$ python3 -q
>>> import numpy as np
>>> import numpy.linalg as la
>>> np.set_printoptions(precision=2, suppress=True, linewidth=100, sign=" ")
>>> feats = np.loadtxt("w.csv", delimiter=",")
>>> print(feats)
[[  0.   0.   7.   0.  15.   0.   1.   0.]
 [  0.   0.  20.   0.   0.   0.  11.   0.]
 [  0.  12.  14.   2.   7.   0.  21.   0.]
 [  7.   0.  33.   0.   0.   0.   0.   0.]
 [ 11.   0.  21.   0.   0.   0.   0.   0.]
 [  0.   0.  33.   0.   0.   0.   4.   0.]
 [ 13.   0.   0.   3.   0.   9.   0.   9.]
 [  3.  27.   0.  12.   7.   6.   6.  14.]
 [  9.  26.   2.  14.   0.  14.  23.   8.]
 [ 19.   0.  33.   3.   0.  18.  18.   0.]
 [ 21.  19.   6.  15.   0.  24.  19.  10.]
 [  0.   2.   0.   0.  19.   0.   0.   6.]
 [  3.   0.  19.   0.   0.   0.   0.   0.]
 [  7.  17.   0.   9.   0.   9.  11.   7.]
 [  7.   0.   0.   0.   0.   0.   0.   0.]
 [  3.  14.   0.   6.   3.   3.   0.   9.]
 [  0.   7.   0.   0.  11.   0.   4.   0.]]
>>> Y = np.c_[feats[:, :4] @ np.array([[8, 9, 6, 4], [1, 8, 7, 1], [0, 2, 0, 4], [9, 7, 1, 0]]), np.array([0, 0, 0, 1, 1, -1, 0, 1, -3, 1, -1, -2, -1, 2, -1, -1, 2])]
>>> print(Y)
[[  0.  14.   0.  28.   0.]
 [  0.  40.   0.  80.   0.]
 [ 30. 138.  86.  68.   0.]
 [ 56. 129.  42. 160.   1.]
 [ 88. 141.  66. 128.   1.]
 [  0.  66.   0. 132.  -1.]
 [131. 138.  81.  52.   0.]
 [159. 327. 219.  39.   1.]
 [224. 391. 250.  70.  -3.]
 [179. 258. 117. 208.   1.]
 [322. 458. 274. 127.  -1.]
 [  2.  16.  14.   2.  -2.]
 [ 24.  65.  18.  88.  -1.]
 [154. 262. 170.  45.   2.]
 [ 56.  63.  42.  28.  -1.]
 [ 92. 181. 122.  26.  -1.]
 [  7.  56.  49.   7.   2.]]
>>> print(la.matrix_rank(np.c_[feats, Y]))
9
>>> print(la.matrix_rank(Y))
5
>>> print(np.round(la.lstsq(feats, Y[:, 0])[0], 2) + 0)
[ 8.  1.  0.  9.  0.  0.  0.  0.]
>>> basis = feats[[6, 0]].astype(float)
>>> for _ in range(7):
...     lab = la.norm(feats[:, None] - basis, axis=-1).argmin(axis=1)
...     basis = np.array([feats[lab == j].mean(axis=0) for j in range(2)])
... 
>>> print(lab)
[ 1  1  1  1  1  1  0  0  0  1  0  1  1  0  1  0  1]
>>> print(basis[1] - basis[0])
[ -5.06 -15.26  15.03  -9.38   3.06  -9.2   -4.47  -8.95]
>>> arr = np.load("x.npy")
>>> print(arr)
[[ 1  0  0  0]
 [ 0  1  0  0]
 [ 0  0  1  0]
 [ 0  0  0  1]]
>>> evals, vecs = la.eigh(arr)
>>> print((evals > 1e-8).sum(), (evals < -1e-8).sum())
4 0
>>> print(la.eigvalsh(arr + 4 * np.eye(4)))
[ 5.  5.  5.  5.]
>>> print(vecs @ np.diag(evals) @ vecs.T)
[[ 1.  0.  0.  0.]
 [ 0.  1.  0.  0.]
 [ 0.  0.  1.  0.]
 [ 0.  0.  0.  1.]]
>>> print(la.eigvalsh(arr @ arr))
[ 1.  1.  1.  1.]
>>> r0 = np.array([2, -2, -2, 8, 7, -3, -2, -5])
>>> J = 2 * np.eye(8) + np.outer(r0, r0)
>>> print(J)
[[  6.  -4.  -4.  16.  14.  -6.  -4. -10.]
 [ -4.   6.   4. -16. -14.   6.   4.  10.]
 [ -4.   4.   6. -16. -14.   6.   4.  10.]
 [ 16. -16. -16.  66.  56. -24. -16. -40.]
 [ 14. -14. -14.  56.  51. -21. -14. -35.]
 [ -6.   6.   6. -24. -21.  11.   6.  15.]
 [ -4.   4.   4. -16. -14.   6.   6.  10.]
 [-10.  10.  10. -40. -35.  15.  10.  27.]]
>>> evals, vecs = la.eigh(J)
>>> print(np.abs(vecs[:, -1]).round(6).argmax())
3
>>> print(la.svd(J, compute_uv=False))
[ 165.    2.    2.    2.    2.    2.    2.    2.]
>>> print(la.eigvalsh(J @ J))
[     4.      4.      4.      4.      4.      4.      4.  27225.]
>>> print(vecs @ np.diag(evals) @ vecs.T)
[[  6.  -4.  -4.  16.  14.  -6.  -4. -10.]
 [ -4.   6.   4. -16. -14.   6.   4.  10.]
 [ -4.   4.   6. -16. -14.   6.   4.  10.]
 [ 16. -16. -16.  66.  56. -24. -16. -40.]
 [ 14. -14. -14.  56.  51. -21. -14. -35.]
 [ -6.   6.   6. -24. -21.  11.   6.  15.]
 [ -4.   4.   4. -16. -14.   6.   6.  10.]
 [-10.  10.  10. -40. -35.  15.  10.  27.]]
>>> print(np.round(vecs.T @ vecs, 2) + 0)
[[ 1.  0.  0.  0.  0.  0.  0.  0.]
 [ 0.  1.  0.  0.  0.  0.  0.  0.]
 [ 0.  0.  1.  0.  0.  0.  0.  0.]
 [ 0.  0.  0.  1.  0.  0.  0.  0.]
 [ 0.  0.  0.  0.  1.  0.  0.  0.]
 [ 0.  0.  0.  0.  0.  1.  0.  0.]
 [ 0.  0.  0.  0.  0.  0.  1.  0.]
 [ 0.  0.  0.  0.  0.  0.  0.  1.]]
>>> print(la.eigvalsh(J + 5 * np.eye(8)))
[   7.    7.    7.    7.    7.    7.    7.  170.]
>>> print(evals.sum(), np.trace(J))
179.0 179.0
>>> rng = np.random.default_rng(577357)
>>> lab = rng.permutation(8)
>>> print(lab)
[ 7  6  0  3  4  2  5  1]
>>> Y = J[lab][:, lab]
>>> print(np.diag(Y))
[ 27.   6.   6.  66.  51.   6.  11.   6.]
>>> print(np.sort(np.abs(la.eigvals(Y))))
[   2.    2.    2.    2.    2.    2.    2.  165.]
>>> left, sig, VT = la.svd(J)
>>> print(sig)
[ 165.    2.    2.    2.    2.    2.    2.    2.]
>>> print(np.argmax(sig[:-1] / (sig[1:] + 1e-6)) + 1)
1
>>> Y = left[:, :1] @ np.diag(sig[:1]) @ VT[:1]
>>> print(round(float(la.norm(J - Y, 2)), 2), round(float(sig[1]), 2))
2.0 2.0
>>> t = np.radians(90)
>>> r_ = np.eye(8)
>>> r_[1, 1] = r_[4, 4] = np.cos(t)
>>> r_[1, 4], r_[4, 1] = -np.sin(t), np.sin(t)
>>> print(r_.round(2) + 0)
[[ 1.  0.  0.  0.  0.  0.  0.  0.]
 [ 0.  0.  0.  0. -1.  0.  0.  0.]
 [ 0.  0.  1.  0.  0.  0.  0.  0.]
 [ 0.  0.  0.  1.  0.  0.  0.  0.]
 [ 0.  1.  0.  0.  0.  0.  0.  0.]
 [ 0.  0.  0.  0.  0.  1.  0.  0.]
 [ 0.  0.  0.  0.  0.  0.  1.  0.]
 [ 0.  0.  0.  0.  0.  0.  0.  1.]]
>>> Y = J @ r_.T
>>> print(np.abs(Y - J).max(axis=0))
[  0.  40.   0.   0.  72.   0.   0.   0.]
>>> print(np.allclose(la.norm(J, axis=1), la.norm(Y, axis=1)))
True
>>> print([round(float(x), 2) for x in la.svd(J, compute_uv=False)[:3]])
[165.0, 2.0, 2.0]
>>> print(la.cond(J) > 100)
False
>>> print(round(la.norm(J, 2) / la.norm(J), 2))
1.0
>>> K = np.array([[0, -2, 0, 0, 0, 0],
...     [-1, -1, 0, 0, 0, 0],
...     [-2, 1, 0, 0, 0, 0],
...     [0, 0, 0, -2, 0, 0],
...     [0, 0, -1, -1, 0, 0],
...     [0, 0, -2, 1, 0, 0],
...     [0, 0, 0, 0, 0, -2],
...     [0, 0, 0, 0, -1, -1],
...     [0, 0, 0, 0, -2, 1]])
>>> print(K)
[[ 0 -2  0  0  0  0]
 [-1 -1  0  0  0  0]
 [-2  1  0  0  0  0]
 [ 0  0  0 -2  0  0]
 [ 0  0 -1 -1  0  0]
 [ 0  0 -2  1  0  0]
 [ 0  0  0  0  0 -2]
 [ 0  0  0  0 -1 -1]
 [ 0  0  0  0 -2  1]]
>>> Q, vecs = la.qr(K[:, :1])[0], la.qr(K[:, 1:])[0]
>>> sig = la.svd(Q.T @ vecs, compute_uv=False)
>>> print((sig > 0.9).sum())
0
>>> print(round(la.norm(Q @ Q.T - vecs @ vecs.T, 2), 2))
1.0
>>> print(sig)
[ 0.18]
>>> print(np.degrees(np.arccos(sig.clip(0, 1))))
[ 79.48]
>>> proj = K @ la.solve(K.T @ K, K.T)
>>> print(proj)
[[ 0.69  0.41 -0.21  0.    0.    0.    0.    0.    0.  ]
 [ 0.41  0.45  0.28  0.    0.    0.    0.    0.    0.  ]
 [-0.21  0.28  0.86  0.    0.    0.    0.    0.    0.  ]
 [ 0.    0.    0.    0.69  0.41 -0.21  0.    0.    0.  ]
 [ 0.    0.    0.    0.41  0.45  0.28  0.    0.    0.  ]
 [ 0.    0.    0.   -0.21  0.28  0.86  0.    0.    0.  ]
 [ 0.    0.    0.    0.    0.    0.    0.69  0.41 -0.21]
 [ 0.    0.    0.    0.    0.    0.    0.41  0.45  0.28]
 [ 0.    0.    0.    0.    0.    0.   -0.21  0.28  0.86]]
>>> print(np.round(la.eigvalsh(proj), 2) + 0)
[ 0.  0.  0.  1.  1.  1.  1.  1.  1.]
>>> print(proj @ K[:, 2])
[ 0.  0.  0.  0. -1. -2.  0.  0.  0.]
>>> Y = np.c_[K[:, :5] @ np.array([[1, -2, -2, -2, -1],
...     [0, -1, -1, 2, 2],
...     [-1, 1, 1, -1, 2],
...     [1, -1, 1, 2, -2],
...     [2, -1, 1, 2, 2]]), np.array([-1, -1, 2, 1, -2, -1, -1, 2, 1])]
>>> print(Y)
[[ 0  2  2 -4 -4 -1]
 [-1  3  3  0 -1 -1]
 [-2  3  3  6  4  2]
 [-2  2 -2 -4  4  1]
 [ 0  0 -2 -1  0 -2]
 [ 3 -3 -1  4 -6 -1]
 [ 0  0  0  0  0 -1]
 [-2  1 -1 -2 -2  2]
 [-4  2 -2 -4 -4  1]]
>>> print(la.matrix_rank(Y))
6
>>> print(la.matrix_rank(np.c_[K, Y]))
7
>>> Q, r_ = la.qr(Y)
>>> print(round(float(abs(r_[0, 0])), 2), np.round(la.norm(Y[:, 0]), 2))
6.16 6.16
>>> r0 = np.array([0, 2, -2])
>>> print(np.polyval(r0, K[6]))
[-2 -2 -2 -2 -2 -6]
>>> print(np.correlate(K[6], K[8], "full"))
[ 0  0  0  0  0 -2  4  0  0  0  0]
>>> mat = np.load("m.npy")
>>> print(mat)
[[-3.49 -4.1  -3.14  2.41  3.06 -2.08  5.43 -1.05 -1.98]
 [ 8.28  0.41  2.34 -1.18 -2.77 -2.13 -3.04 -4.53 -0.22]
 [-0.28 -0.32  5.97 -2.59 -0.11  1.17 -2.91 -1.81  2.08]
 [-1.45  2.97 -0.62 -0.65  1.13  1.81 -0.3  -1.14  1.93]
 [ 3.09 -0.03  1.82 -9.02 -6.94  5.71 -1.49  0.14 -3.88]
 [-7.61  5.34  8.69 -4.45 -5.35 -3.48 -5.06 -6.4   0.33]]
>>> Y = np.array([[0, 1, 1],
...     [-3, 3, -3],
...     [0, -3, 3],
...     [-1, 0, 3],
...     [-1, 3, -1],
...     [0, -3, 0],
...     [2, 0, -3],
...     [-1, 2, 3],
...     [-2, -2, -2]])
>>> print(np.vstack([mat, Y.T]).shape)
(9, 9)
>>> r0 = np.array([1, 0, -2])
>>> E = np.outer(rng.normal(size=33), r0) + 0.3 * rng.normal(size=(33, 3))
>>> print(E)
[[ 1.63  0.42 -2.52]
 [ 0.11 -0.06 -0.62]
 [-0.63  0.08  1.61]
 [-0.86 -0.33  0.82]
 [-0.01 -0.03 -0.96]
 [ 2.69  0.19 -4.8 ]
 [-1.96 -0.03  2.03]
 [-1.04 -0.06  2.38]
 [ 0.1   0.57 -1.12]
 [ 2.65  0.55 -4.44]
 [ 1.22 -0.46 -2.13]
 [ 0.68 -0.06 -0.63]
 [ 0.74 -0.49 -1.38]
 [ 0.37 -0.2  -1.49]
 [-0.88  0.05  2.5 ]
 [-0.92  0.18  2.25]
 [ 0.2  -0.33 -0.79]
 [ 1.53 -0.28 -4.37]
 [-0.25  0.16  1.08]
 [-1.16  0.12  1.91]
 [ 0.84 -0.31 -1.61]
 [ 2.18  0.47 -5.45]
 [-1.39 -0.13  2.71]
 [-0.44  0.19 -0.07]
 [-0.49 -0.28  0.68]
 [ 1.18  0.23 -2.14]
 [ 0.93 -0.19 -2.22]
 [ 1.34 -0.25 -3.51]
 [-0.37 -0.2   1.2 ]
 [ 2.55 -0.22 -4.99]
 [ 0.27  0.31 -0.54]
 [-0.64  0.14  2.18]
 [ 1.62 -0.13 -4.23]]
>>> Y = np.c_[E[:, :2] @ np.array([[-7, -7], [-7, 3]]), np.array([1, 2, -2, 1, 1, -1, 0, 2, -1, 2, 0, -1, -1, -2, 2, 1, 2, 1, 2, -2, -2, -2, -2, -2, 1, -1, 1, 0, 2, 2, 0, 0, -1])]
>>> print(Y)
[[-14.33 -10.14   1.  ]
 [ -0.33  -0.96   2.  ]
 [  3.88   4.66  -2.  ]
 [  8.3    5.05   1.  ]
 [  0.25  -0.01   1.  ]
 [-20.16 -18.28  -1.  ]
 [ 13.92  13.64   0.  ]
 [  7.64   7.08   2.  ]
 [ -4.69   1.    -1.  ]
 [-22.38 -16.92   2.  ]
 [ -5.33  -9.96   0.  ]
 [ -4.32  -4.92  -1.  ]
 [ -1.77  -6.68  -1.  ]
 [ -1.21  -3.22  -2.  ]
 [  5.81   6.27   2.  ]
 [  5.17   6.95   1.  ]
 [  0.93  -2.4    2.  ]
 [ -8.75 -11.56   1.  ]
 [  0.62   2.25   2.  ]
 [  7.33   8.49  -2.  ]
 [ -3.75  -6.83  -2.  ]
 [-18.52 -13.83  -2.  ]
 [ 10.65   9.31  -2.  ]
 [  1.74   3.69  -2.  ]
 [  5.41   2.6    1.  ]
 [ -9.84  -7.54  -1.  ]
 [ -5.14  -7.07   1.  ]
 [ -7.63 -10.16   0.  ]
 [  3.98   2.01   2.  ]
 [-16.29 -18.52   2.  ]
 [ -4.07  -0.99   0.  ]
 [  3.56   4.91   0.  ]
 [-10.43 -11.77  -1.  ]]
>>> print(la.matrix_rank(np.c_[E, Y]))
4
>>> print(np.round(la.norm(Y - E @ la.lstsq(E, Y)[0], axis=0), 2) + 0)
[ 0.    0.    8.24]
>>> print(la.norm(la.qr(E)[0].T @ Y, axis=0) ** 2 / ((Y ** 2).sum(axis=0) + 1e-12))
[ 1.    1.    0.07]
